$ python -q
>>> import numpy as np
>>> np.set_printoptions(precision=1, suppress=True, linewidth=140, floatmode="fixed")
>>> def rd(a):
...     return np.round(a, 1) + 0
... 
>>> feats = np.loadtxt("arr.csv", delimiter=",")
>>> print(feats)
[[ 0.0  0.8  0.5 -1.6 -0.8 -0.4 -1.0]
 [ 0.4 -0.3  0.9  0.9  0.2  1.0 -0.3]
 [-0.8  0.9 -0.5 -0.7 -2.3  0.2 -0.9]
 [ 1.2  0.8 -0.1 -0.4 -0.6  0.6 -0.7]
 [ 0.3  1.8  0.3  0.3  0.6  0.3  0.2]
 [-1.4  0.7 -0.2  0.4  0.6  0.0 -0.4]
 [-1.3 -0.1  1.0  0.8  2.1  0.7 -1.4]
 [ 0.3  1.8  0.4  0.5  0.5  0.2  0.2]
 [ 0.4 -0.7  1.4 -2.1  1.2  2.9 -0.7]]
>>> A2 = feats / np.sqrt((feats ** 2).mean(axis=1, keepdims=True))
>>> print(rd(np.linalg.norm(A2, axis=1)))
[2.6 2.6 2.6 2.6 2.6 2.6 2.6 2.6 2.6]
>>> print(np.linalg.matrix_rank(A2) == np.linalg.matrix_rank(feats))
True
>>> data = np.loadtxt("x.csv", delimiter=",")
>>> print(data)
[[  0.2  -0.1   0.7  -0.1  -0.8   0.9   0.9   0.5   4.5   2.1  -0.7   0.8]
 [ -1.1   1.3  -1.5   0.0   0.4   2.1   2.3   0.0   9.3  -0.8   1.4   1.9]
 [ -0.1   0.9  -1.1   3.0  -1.0   0.2   0.0   0.2   3.7  -2.1   0.4   0.8]
 [ -1.1   0.2   0.0  -1.4  -0.3  -0.7   1.8   2.4   0.1  -0.7  -0.4   0.1]
 [  0.2   0.8  -0.6  -1.2  -0.5  -0.4  -1.8   0.0   8.8  -0.2  -1.3   1.8]
 [  1.2  -0.4  -1.6   0.8   0.1   0.0   0.1  -0.2  -3.7   0.2   0.0  -0.8]
 [ -2.1   0.5  -0.9  -0.4   0.8  -1.3  -1.3  -0.4 -14.8   0.1   1.0  -3.0]
 [ -0.2   0.5   1.1  -0.1   0.5   0.5   0.4   1.2   2.7  -2.9   0.6   0.6]
 [ -0.8  -0.2  -0.9   0.3   0.2   0.9   0.5   0.8  -7.8  -0.9  -2.0  -1.5]
 [  0.0   1.7  -0.3   0.5   0.3   0.3  -0.5   0.0  -2.1  -1.5  -0.8  -0.3]
 [  0.4  -0.8   1.2  -0.2  -0.8  -0.9   0.8   1.0   2.9   1.6  -1.7   0.6]
 [ -0.7   0.3  -0.4   1.1   1.9  -0.4   1.4  -0.1   0.4   1.6  -1.9   0.2]
 [ -1.2   0.1   0.3   0.2  -3.0   2.7   0.6   0.5   2.1  -1.0   0.3   0.4]
 [ -0.3  -0.5   2.1  -0.8  -0.5  -0.5  -0.7   2.0   1.9  -1.8   0.0   0.4]
 [ -0.5   0.4   0.3   0.4   1.8   1.3  -0.6  -1.8   2.0  -0.2   1.1   0.3]
 [  0.7   1.4  -1.4   0.9   0.0   1.4   0.6  -0.8   5.1   0.9   0.5   1.0]
 [ -2.4  -1.0  -0.7   0.9  -1.9  -2.1   0.7   0.3   7.4  -0.2   0.1   1.5]
 [  1.3  -1.5   1.6   0.0   0.6   0.2  -0.5  -0.3   3.3  -1.2  -0.6   0.7]
 [ -0.3   0.7   0.3   0.0  -0.3   2.1   1.5   0.9   1.6  -0.6   0.4   0.3]
 [  1.2   0.5  -1.1   2.0   0.1   0.4   1.7  -1.4   4.1  -0.9  -0.9   0.8]
 [ -0.4  -0.6   0.7   0.1   0.2   0.2  -0.9   0.2   7.9   1.0   1.0   1.6]
 [ -0.4  -0.2  -0.3   0.1  -1.5  -1.6   0.5  -1.0   3.2  -0.6   1.8   0.6]
 [ -0.7   1.6   0.8  -0.3  -0.1  -0.9   0.3   0.2   1.4  -1.1  -0.3   0.3]
 [  1.2   0.1  -1.8  -0.4  -0.2  -0.3  -2.7   0.7  -5.7   0.9   0.4  -1.1]
 [ -2.0  -0.4  -0.5   1.1  -0.5  -2.1  -0.5   0.0  -0.9  -0.9  -0.3  -0.1]
 [ -0.7  -1.6   2.1  -1.2   1.3  -0.1   2.4   0.3   2.0  -1.0  -0.4   0.4]
 [ -1.0   0.0  -0.6   0.2   0.8  -1.5   0.3  -0.1   9.7   0.8   0.5   1.9]
 [ -0.1  -0.7   0.7   0.1  -0.4   0.9  -0.7   1.1   0.0  -0.2   0.8   0.0]
 [  0.0  -0.1   0.1  -0.7   0.2  -0.2   0.9  -1.5  -1.4  -0.3   0.4  -0.3]
 [ -0.6   0.0  -0.9  -1.8   1.1   0.5   2.4   0.0   2.4   0.0  -0.4   0.5]
 [  0.6   0.4   0.8   0.4  -0.6  -0.5   0.6   0.8  -1.7   0.8   0.6  -0.3]
 [  1.0   0.7   1.3  -0.9  -1.2   0.5   0.8   0.0   5.7  -1.1  -0.7   1.1]
 [ -0.5  -0.4   0.0  -0.8   0.2   1.1  -0.3  -0.5   5.4   0.2  -0.6   1.0]
 [ -2.0   0.0   1.2  -1.2   1.6   0.3  -1.8   0.3   3.2  -0.4   1.8   0.7]
 [  0.2  -1.0   0.2   0.4   0.1  -0.7   1.5  -1.5  -3.9   0.6  -0.1  -0.7]
 [  1.3  -0.9  -0.5   0.1   0.7  -1.8  -0.1   0.2  -1.4   0.0   1.9  -0.2]
 [ -0.6  -0.1   0.3   2.3  -0.7  -1.3   1.1   1.2   0.6   0.7  -1.2   0.1]
 [  0.4  -1.4  -0.7  -0.8   1.7   1.0   0.0  -0.8  -2.0  -1.4  -0.1  -0.4]
 [ -1.0   0.1   0.4   1.4  -0.2   0.3  -0.1  -0.3  -4.7   1.1  -0.7  -0.9]
 [ -0.4  -2.4  -3.6  -0.5   0.0  -1.0  -0.2  -0.4   3.0   1.0  -1.0   0.5]
 [  2.1  -0.7   0.2   0.3  -0.3  -1.4   2.0  -0.3   4.4  -2.0   0.1   0.8]
 [  0.8  -0.5   0.7   0.7  -1.2   0.0  -0.5   0.6   0.6   1.5   0.2   0.1]
 [ -0.2  -0.2   0.3  -0.3  -0.3   0.0  -0.4  -1.2  -0.6   1.5   0.4  -0.1]]
>>> print([round(float(x), 1) for x in np.linalg.svd(data, compute_uv=False)[:3]])
[32.3, 8.5, 7.9]
>>> print(np.argsort(-np.linalg.norm(data, axis=0).round(6), kind="stable")[:3])
[8 6 9]
>>> print(round(np.log10(np.linalg.cond(data))))
2
>>> print(np.linalg.cond(data) > 100)
True
>>> cov = np.cov(data, rowvar=False)
>>> print(rd(np.polyfit(data[:, 0], data[:, 6], 1)))
[0.0 0.3]
>>> print(rd(np.corrcoef(data.T)))
[[ 1.0 -0.1  0.0  0.1  0.0  0.1  0.0 -0.1  0.0  0.0 -0.1  0.0]
 [-0.1  1.0  0.0  0.2 -0.1  0.3  0.0  0.0  0.0 -0.2  0.1  0.1]
 [ 0.0  0.0  1.0 -0.2 -0.1  0.1  0.1  0.3  0.1 -0.2  0.0  0.1]
 [ 0.1  0.2 -0.2  1.0 -0.2 -0.1  0.1 -0.1  0.0  0.1 -0.1  0.0]
 [ 0.0 -0.1 -0.1 -0.2  1.0  0.0  0.0 -0.3 -0.2  0.0  0.0 -0.2]
 [ 0.1  0.3  0.1 -0.1  0.0  1.0  0.1  0.0  0.1 -0.1  0.0  0.1]
 [ 0.0  0.0  0.1  0.1  0.0  0.1  1.0  0.0  0.2 -0.1 -0.2  0.2]
 [-0.1  0.0  0.3 -0.1 -0.3  0.0  0.0  1.0  0.0 -0.1 -0.1  0.0]
 [ 0.0  0.0  0.1  0.0 -0.2  0.1  0.2  0.0  1.0 -0.1  0.0  1.0]
 [ 0.0 -0.2 -0.2  0.1  0.0 -0.1 -0.1 -0.1 -0.1  1.0 -0.1 -0.1]
 [-0.1  0.1  0.0 -0.1  0.0  0.0 -0.2 -0.1  0.0 -0.1  1.0  0.0]
 [ 0.0  0.1  0.1  0.0 -0.2  0.1  0.2  0.0  1.0 -0.1  0.0  1.0]]
>>> E = np.array([[-0.1, 2.0, 1.5, 1.8, -0.9],
...     [-2.0, 0.2, -0.9, -0.3, -0.9],
...     [-0.3, 0.0, 0.8, 0.2, 1.0],
...     [0.4, -1.4, -0.6, 0.0, -1.2],
...     [-0.2, -1.6, 0.2, 0.7, -1.1],
...     [0.5, -0.6, 0.4, 1.9, -0.5],
...     [-2.3, 0.0, -0.3, -1.0, 0.5]])
>>> x = np.array([4, -4, 5, -5, -4])
>>> target = E @ x
>>> print(rd(target))
[-6.3 -8.2 -2.2  9.0  7.5 -1.1 -7.7]
>>> rng = np.random.default_rng(3283)
>>> target = target + 0.1 * rng.normal(size=7)
>>> print(rd(target))
[-6.3 -8.2 -2.1  8.9  7.4 -1.1 -7.6]
>>> b, *_ = np.linalg.lstsq(E, target)
>>> print(rd(b))
[ 4.0 -4.0  5.0 -4.9 -3.9]
>>> print(rd(E.T @ (target - E @ b)))
[0.0 0.0 0.0 0.0 0.0]
>>> print(rd(np.linalg.norm(target - E @ b)))
0.1
>>> r0 = np.array([0, 1, 2, 5, 1])
>>> r1 = np.array([0, 0, 3, -3, 2, 0, 2, 1, 3, -2])
>>> F = np.outer(r0, r1)
>>> print(F)
[[  0   0   0   0   0   0   0   0   0   0]
 [  0   0   3  -3   2   0   2   1   3  -2]
 [  0   0   6  -6   4   0   4   2   6  -4]
 [  0   0  15 -15  10   0  10   5  15 -10]
 [  0   0   3  -3   2   0   2   1   3  -2]]
>>> left, sigma, Vh = np.linalg.svd(F)
>>> print(rd(sigma))
[35.2  0.0  0.0  0.0  0.0]
>>> A2 = left[:, :1] @ np.diag(sigma[:1]) @ Vh[:1]
>>> print(rd(np.linalg.norm(F - A2, 2)), rd(sigma[1]))
0.0 0.0
>>> print(np.linalg.matrix_rank(A2))
1
>>> print(rd(A2))
[[  0.0   0.0   0.0   0.0   0.0   0.0   0.0   0.0   0.0   0.0]
 [  0.0   0.0   3.0  -3.0   2.0   0.0   2.0   1.0   3.0  -2.0]
 [  0.0   0.0   6.0  -6.0   4.0   0.0   4.0   2.0   6.0  -4.0]
 [  0.0   0.0  15.0 -15.0  10.0   0.0  10.0   5.0  15.0 -10.0]
 [  0.0   0.0   3.0  -3.0   2.0   0.0   2.0   1.0   3.0  -2.0]]
>>> print(np.linalg.cond(F) > 100)
True
>>> print(np.argsort(-np.linalg.norm(F, axis=0).round(6), kind="stable")[:3])
[2 3 8]
>>> print([round(float(x), 1) for x in np.linalg.svd(F, compute_uv=False)[:3]])
[35.2, 0.0, 0.0]
>>> left, sigma, Vh = np.linalg.svd(F)
>>> evecs = Vh[:(sigma > 1e-8).sum()]
>>> x = F[3] + 2 * F[4] + rng.integers(2) * np.eye(10)[7]
>>> print(x)
[  0.0   0.0  21.0 -21.0  14.0   0.0  14.0   7.0  21.0 -14.0]
>>> print(rd(np.diag(evecs.T @ evecs)))
[0.0 0.0 0.2 0.2 0.1 0.0 0.1 0.0 0.2 0.1]
>>> print(rd(np.linalg.norm(x - evecs.T @ evecs @ x)))
0.0
>>> print(rd(evecs.T @ evecs))
[[ 0.0  0.0  0.0  0.0  0.0  0.0  0.0  0.0  0.0  0.0]
 [ 0.0  0.0  0.0  0.0  0.0  0.0  0.0  0.0  0.0  0.0]
 [ 0.0  0.0  0.2 -0.2  0.2  0.0  0.2  0.1  0.2 -0.2]
 [ 0.0  0.0 -0.2  0.2 -0.2  0.0 -0.2 -0.1 -0.2  0.2]
 [ 0.0  0.0  0.2 -0.2  0.1  0.0  0.1  0.0  0.2 -0.1]
 [ 0.0  0.0  0.0  0.0  0.0  0.0  0.0  0.0  0.0  0.0]
 [ 0.0  0.0  0.2 -0.2  0.1  0.0  0.1  0.0  0.2 -0.1]
 [ 0.0  0.0  0.1 -0.1  0.0  0.0  0.0  0.0  0.1  0.0]
 [ 0.0  0.0  0.2 -0.2  0.2  0.0  0.2  0.1  0.2 -0.2]
 [ 0.0  0.0 -0.2  0.2 -0.1  0.0 -0.1  0.0 -0.2  0.1]]
>>> print(np.linalg.matrix_rank(np.vstack([F, x])))
1
>>> print(np.linalg.lstsq(F[:-1].T, F[-1])[2])
1
>>> print(np.abs(np.diag(np.linalg.qr(F)[1])) > 1e-9)
[False False  True False False]
>>> print(rd(F @ np.linalg.pinv(F) @ F))
[[  0.0   0.0   0.0   0.0   0.0   0.0   0.0   0.0   0.0   0.0]
 [  0.0   0.0   3.0  -3.0   2.0   0.0   2.0   1.0   3.0  -2.0]
 [  0.0   0.0   6.0  -6.0   4.0   0.0   4.0   2.0   6.0  -4.0]
 [  0.0   0.0  15.0 -15.0  10.0   0.0  10.0   5.0  15.0 -10.0]
 [  0.0   0.0   3.0  -3.0   2.0   0.0   2.0   1.0   3.0  -2.0]]
>>> print(rd(np.trace(np.linalg.pinv(F) @ F)))
1.0
>>> print(np.allclose(F[:-1].T @ np.linalg.lstsq(F[:-1].T, F[-1])[0], F[-1]))
True
>>> rank = np.linalg.matrix_rank(F)
>>> print(rank)
1
>>> null = np.linalg.svd(F)[2][rank:].T
>>> print([int(np.linalg.matrix_rank(F[:i])) for i in range(1, len(F) + 1)])
[0, 1, 1, 1, 1]
>>> print(np.linalg.matrix_rank(F.T @ F), np.linalg.matrix_rank(F @ F.T))
1 1
>>> print(np.allclose(F @ null, 0))
True
>>> print(rd(null @ null.T))
[[ 1.0  0.0  0.0  0.0  0.0  0.0  0.0  0.0  0.0  0.0]
 [ 0.0  1.0  0.0  0.0  0.0  0.0  0.0  0.0  0.0  0.0]
 [ 0.0  0.0  0.8  0.2 -0.1  0.0 -0.2 -0.1 -0.2  0.2]
 [ 0.0  0.0  0.2  0.8  0.1  0.0  0.1  0.1  0.2 -0.1]
 [ 0.0  0.0 -0.1  0.1  0.9  0.0 -0.1 -0.1 -0.2  0.1]
 [ 0.0  0.0  0.0  0.0  0.0  1.0  0.0  0.0  0.0  0.0]
 [ 0.0  0.0 -0.2  0.1 -0.1  0.0  0.9 -0.1 -0.1  0.1]
 [ 0.0  0.0 -0.1  0.1 -0.1  0.0 -0.1  1.0 -0.1  0.1]
 [ 0.0  0.0 -0.2  0.2 -0.2  0.0 -0.1 -0.1  0.8  0.1]
 [ 0.0  0.0  0.2 -0.1  0.1  0.0  0.1  0.1  0.1  0.9]]
>>> K = np.load("data.npy")
>>> print(K)
[[3 1 3 1 3 1]
 [3 0 3 0 3 0]
 [1 2 1 2 1 2]
 [3 1 3 1 3 1]
 [3 0 3 0 3 0]
 [1 2 1 2 1 2]]
>>> r0 = np.array([2, 3, 1])
>>> print(np.convolve(K[3], r0))
[ 6 11 12 12 12 12  6  1]
>>> print(np.array([np.convolve(row, r0, "same") for row in K]))
[[11 12 12 12 12  6]
 [ 9  9  9  9  9  3]
 [ 7  9  9  9  9  7]
 [11 12 12 12 12  6]
 [ 9  9  9  9  9  3]
 [ 7  9  9  9  9  7]]
>>> left, sigma, Vh = np.linalg.svd(K)
>>> print(np.argmax(sigma[:-1] / (sigma[1:] + 1e-6)) + 1)
2
>>> A2 = left[:, :2] @ np.diag(sigma[:2]) @ Vh[:2]
>>> print(np.linalg.matrix_rank(A2))
2
>>> print(np.linalg.matrix_rank(K, rtol=0.05))
2
